% python3 -q
>>> import numpy as np
>>> from numpy import linalg as LA
>>> np.set_printoptions(precision=2, suppress=True, linewidth=160)
>>> feats = np.load("sample13.npy")
>>> feats
array([[58,  0,  0],
       [ 0, 15, 36],
       [ 0, 41, 54],
       [30,  0,  0],
       [ 0,  6,  0],
       [ 0, 32, 33],
       [44,  0,  0],
       [44,  0,  0],
       [ 0, 25, 30],
       [ 9,  0,  0],
       [ 0, 28, 45],
       [58,  0,  0],
       [ 0, 21, 18],
       [ 9,  0,  0],
       [ 9,  0,  0],
       [ 0, 11,  0],
       [23,  0,  0],
       [ 0,  0, 18],
       [ 0, 52, 69],
       [16,  0,  0],
       [23,  0,  0],
       [44,  0,  0],
       [30,  0,  0],
       [ 0, 23, 36],
       [51,  0,  0],
       [ 0, 18, 27]])
>>> cent = feats[[15, 21]].astype(float)
>>> for _ in range(5):
...     labels = LA.norm(feats[:, None] - cent, axis=-1).argmin(axis=1)
...     cent = np.array([feats[labels == j].mean(axis=0) for j in range(2)])
... 
>>> labels
array([1, 0, 0, 1, 1, 0, 1, 1, 0, 1, 0, 1, 0, 1, 1, 1, 1, 0, 0, 1, 1, 1, 1, 0, 1, 0])
>>> np.abs(cent[1] - cent[0]).argmax()
np.int64(2)
>>> cent
array([[ 0.  , 25.5 , 36.6 ],
       [28.  ,  1.06,  0.  ]])
>>> cent[1] - cent[0]
array([ 28.  , -24.44, -36.6 ])
>>> np.bincount(labels)
array([10, 16])
>>> blk = np.stack([cent, 2 * cent, cent[::-1]])
>>> np.einsum("bij,cij->bc", blk, blk)
array([[ 2774.94,  5549.88,    54.19],
       [ 5549.88, 11099.76,   108.38],
       [   54.19,   108.38,  2774.94]])
>>> (blk @ cent.T).shape
(3, 2, 2)
>>> feats - feats[0]
array([[  0,   0,   0],
       [-58,  15,  36],
       [-58,  41,  54],
       [-28,   0,   0],
       [-58,   6,   0],
       [-58,  32,  33],
       [-14,   0,   0],
       [-14,   0,   0],
       [-58,  25,  30],
       [-49,   0,   0],
       [-58,  28,  45],
       [  0,   0,   0],
       [-58,  21,  18],
       [-49,   0,   0],
       [-49,   0,   0],
       [-58,  11,   0],
       [-35,   0,   0],
       [-58,   0,  18],
       [-58,  52,  69],
       [-42,   0,   0],
       [-35,   0,   0],
       [-14,   0,   0],
       [-28,   0,   0],
       [-58,  23,  36],
       [ -7,   0,   0],
       [-58,  18,  27]])
>>> LA.svd(feats, compute_uv=False)
array([154.08, 135.99,  20.32])
>>> np.abs(feats).max()
np.int64(69)
>>> np.count_nonzero(feats)
np.int64(35)
>>> C2 = np.cov(feats, rowvar=False)
>>> C2
array([[ 430.98, -187.47, -252.26],
       [-187.47,  225.94,  290.84],
       [-252.26,  290.84,  420.31]])
>>> np.polyfit(feats[:, 2], feats[:, 0], 1)
array([-0.6 , 25.68])
>>> np.argsort(-feats.std(axis=0).round(6), kind="stable")
array([0, 2, 1])
>>> np.median(feats, axis=0)
array([9., 0., 0.])
>>> C2.shape
(3, 3)
>>> LA.eigvalsh(C2)[::-1]
array([859.99, 200.86,  16.39])
>>> feats.std(axis=0)
array([20.36, 14.74, 20.1 ])
>>> M2 = np.array([[-9, -8, -7], [-9, 7, -6], [-2, -3, 0]])
>>> np.einsum("ik,kj->ji", C2, M2)
array([[-1687.11,  -927.9 , -1187.89],
       [-4003.4 ,  2208.81,  2793.03],
       [-1892.07,   -43.34,    20.75]])
>>> C2 @ M2
array([[-1687.11, -4003.4 , -1892.07],
       [ -927.9 ,  2208.81,   -43.34],
       [-1187.89,  2793.03,    20.75]])
>>> np.einsum("ij,ij->i", C2, C2)
array([284527.36, 170783.17, 324887.76])
>>> W0 = np.load("arr.npy")
>>> W0
array([[ 0, -1,  0,  0],
       [ 1,  0,  2, -2],
       [ 0, -2,  0,  0],
       [ 0,  2,  0,  0]])
>>> r0 = np.array([-2, 0, 1])
>>> np.correlate(W0[1], W0[2], "full")
array([ 0,  0, -2,  0, -4,  4,  0])
>>> E = np.array([[0, -3, -1, -1], [3, 0, 1, 3], [1, -1, 0, 0], [1, -3, 0, 0]])
>>> x0 = np.array([-3, 0, -2, 2])
>>> np.round(LA.eigvals(E).real, 2) + 0
array([0., 0., 0., 0.])
>>> x0 @ E @ x0
np.int64(0)
>>> O = LA.solve(np.eye(4) - E, np.eye(4) + E)
>>> np.round(O @ O.T, 2) + 0
array([[1., 0., 0., 0.],
       [0., 1., 0., 0.],
       [0., 0., 1., 0.],
       [0., 0., 0., 1.]])
>>> round(LA.det(O), 2)
np.float64(1.0)
>>> np.allclose(E, E.T)
False
>>> E @ E
array([[-11,   4,  -3,  -9],
       [  4, -19,  -3,  -3],
       [ -3,  -3,  -2,  -4],
       [ -9,  -3,  -4, -10]])
>>> (E + E.T) / 2
array([[0., 0., 0., 0.],
       [0., 0., 0., 0.],
       [0., 0., 0., 0.],
       [0., 0., 0., 0.]])
>>> Uu, sv, VT = LA.svd(E)
>>> np.argmax(sv[:-1] / (sv[1:] + 1e-6)) + 1
np.int64(2)
>>> M2 = Uu[:, :2] @ np.diag(sv[:2]) @ VT[:2]
>>> np.round(LA.norm(E - M2) / LA.norm(E), 2)
np.float64(0.1)
>>> np.round(np.poly(E), 2) + 0
array([ 1.,  0., 21.,  0.,  4.])
>>> np.einsum("ij,ji->", E, E)
np.int64(-42)
>>> np.round(LA.eigvals(E).sum().real, 2)
np.float64(-0.0)
>>> np.einsum("ii->", E)
np.int64(0)
>>> np.kron(np.eye(2, dtype=int), E)
array([[ 0, -3, -1, -1,  0,  0,  0,  0],
       [ 3,  0,  1,  3,  0,  0,  0,  0],
       [ 1, -1,  0,  0,  0,  0,  0,  0],
       [ 1, -3,  0,  0,  0,  0,  0,  0],
       [ 0,  0,  0,  0,  0, -3, -1, -1],
       [ 0,  0,  0,  0,  3,  0,  1,  3],
       [ 0,  0,  0,  0,  1, -1,  0,  0],
       [ 0,  0,  0,  0,  1, -3,  0,  0]])
>>> LA.eigvals(E)
array([-0.+4.56j, -0.-4.56j,  0.+0.44j,  0.-0.44j])
>>> arr = np.load("dump.npy")
>>> arr
array([[-4.95, -0.26,  0.64],
       [-1.34,  4.81, -0.32],
       [-2.57, -3.61, -2.32],
       [-2.98,  2.4 , -3.21],
       [ 4.23,  1.86, -1.92],
       [-2.15, -1.54,  4.24],
       [-3.8 , -1.93,  2.61],
       [ 2.84, -2.94, -2.89],
       [ 2.42, -1.14, -4.22],
       [ 2.29,  1.58,  4.15],
       [ 4.14,  0.01, -2.81],
       [ 1.65,  4.69,  0.54],
       [-3.24, -1.4 ,  3.55]])
>>> D = LA.norm(arr[:, None] - arr[None], axis=-1)
>>> np.flatnonzero(D[9] < D.mean() / 2)
array([9])
>>> np.unravel_index(D.round(6).argmax(), D.shape)
(np.int64(4), np.int64(6))
>>> D.mean(axis=1).argmax()
np.int64(9)
>>> LA.norm(arr, axis=1)
array([5.  , 5.  , 5.  , 4.99, 5.  , 5.  , 5.  , 5.01, 5.  , 5.  , 5.  , 5.  , 5.01])
>>> x0 = np.array([1, -2, 1])
>>> (arr @ x0).argmax()
np.int64(7)
>>> x0 @ arr
Traceback (most recent call last):
  File "<python-input-64>", line 1, in <module>
    x0 @ arr
    ~~~^~~~~
ValueError: matmul: Input operand 1 has a mismatch in its core dimension 0, with gufunc signature (n?,k),(k,m?)->(n?,m?) (size 13 is different from 3)
>>> arr @ np.ones(3)
array([-4.57,  3.15, -8.5 , -3.79,  4.17,  0.55, -3.12, -2.99, -2.94,  8.02,  1.34,  6.88, -1.09])
>>> cent = arr[[5, 4]].astype(float)
>>> for _ in range(5):
...     labels = LA.norm(arr[:, None] - cent, axis=-1).argmin(axis=1)
...     cent = np.array([arr[labels == j].mean(axis=0) for j in range(2)])
... 
>>> labels
array([0, 1, 0, 1, 1, 0, 0, 1, 1, 0, 1, 1, 0])
>>> cent
array([[-2.4 , -1.19,  2.15],
       [ 1.57,  1.38, -2.12]])
>>> X = np.load("a.npy")
>>> X
array([[2.3, 0. ],
       [2. , 0.3]])
>>> M2 = np.array([[1, -4, 0], [-1, 4, -4]])
>>> cent = np.kron(M2, X)
>>> round(float(LA.norm(cent, 2)), 2), round(LA.norm(M2, 2) * LA.norm(X, 2), 2)
(20.21, np.float64(20.21))
>>> LA.matrix_rank(cent)
np.int64(4)
>>> X.reshape(-1, 2)
array([[2.3, 0. ],
       [2. , 0.3]])
>>> X.ravel(order="F")
array([2.3, 2. , 0. , 0.3])
>>> X.reshape(2, -1)
array([[2.3, 0. ],
       [2. , 0.3]])
>>> blk = X.reshape(2, 2, -1)
>>> np.swapaxes(blk, 1, 2)[0]
array([[2.3, 0. ]])
>>> np.einsum("ihd,ihd->ih", blk, blk)
array([[5.29, 0.  ],
       [4.  , 0.09]])
>>> np.prod(np.diag(X)), round(LA.det(X), 2)
(np.float64(0.69), np.float64(0.69))
>>> LA.matrix_power(X - np.diag(np.diag(X)), 2)
array([[0., 0.],
       [0., 0.]])
>>> mat = np.load("mat.npy")
>>> mat
array([[ 1., -1.,  0.,  0.],
       [-1.,  2., -1.,  0.],
       [ 0., -1., -2., -1.],
       [ 0.,  0., -1.,  1.]])
>>> evals, vecs = LA.eig(mat)
>>> np.sort(LA.eigvals(mat.T))
array([-2.52,  0.44,  1.28,  2.79])
>>> np.round(mat @ vecs[:, 0] - evals[0] * vecs[:, 0], 2) + 0
array([0., 0., 0., 0.])
>>> np.sort(LA.eigvals(mat @ mat))
array([0.2 , 1.65, 6.35, 7.8 ])
>>> A = np.loadtxt("block8.csv", delimiter=",")
>>> A
array([[ 0.82, -0.55, -0.18],
       [-0.55, -0.64, -0.55],
       [-0.18, -0.55,  0.82]])
>>> rng = np.random.default_rng(610664)
>>> M2 = A + rng.integers(-2, 3, (3, 1)) @ rng.integers(-2, 3, (1, 3))
>>> M2
array([[ 0.82, -0.55, -0.18],
       [ 1.45, -1.64,  1.45],
       [ 3.82, -2.55,  4.82]])
>>> M2 - A
array([[ 0.,  0.,  0.],
       [ 2., -1.,  2.],
       [ 4., -2.,  4.]])
>>> np.round(LA.svd(M2 - A, compute_uv=False), 2) + 0
array([6.71, 0.  , 0.  ])
>>> LA.matrix_rank(M2 - A, tol=1e-8)
np.int64(1)
>>> np.abs(M2 - A).sum(axis=1)
array([ 0.,  5., 10.])
>>> evals, vecs = LA.eig(M2)
>>> round(np.prod(evals), 2)
np.float64(-3.09)
>>> th = np.radians(135)
>>> r_ = np.eye(4)
>>> r_[1, 1] = r_[3, 3] = np.cos(th)
>>> r_[1, 3], r_[3, 1] = -np.sin(th), np.sin(th)
>>> r_
array([[ 1.  ,  0.  ,  0.  ,  0.  ],
       [ 0.  , -0.71,  0.  , -0.71],
       [ 0.  ,  0.  ,  1.  ,  0.  ],
       [ 0.  ,  0.71,  0.  , -0.71]])
>>> M2 = W0 @ r_.T
>>> np.allclose(W0 @ W0.T, M2 @ M2.T)
True
>>> np.abs(M2 - W0).max(axis=0)
array([0.  , 3.41, 0.  , 3.41])
>>> round(float(LA.det(r_)), 2), round(np.trace(r_), 2)
(1.0, np.float64(0.59))
>>> m1 = np.array([[-4, 0, 1], [-2, -3, -3], [4, -2, -3]]) * (rng.random((3, 3)) < 0.3)
>>> m1
array([[ 0,  0,  0],
       [ 0, -3,  0],
       [ 0,  0,  0]])
>>> labels = rng.permutation(3)
>>> labels
array([2, 0, 1])
>>> M2 = m1[labels][:, labels]
>>> np.trace(M2)
np.int64(-3)
>>> np.allclose(M2, m1)
False
>>> M2
array([[ 0,  0,  0],
       [ 0,  0,  0],
       [ 0,  0, -3]])
>>> np.diag(M2)
array([ 0,  0, -3])
>>> [int(LA.matrix_rank(LA.matrix_power(m1, p))) for p in range(1, 4)]
[1, 1, 1]
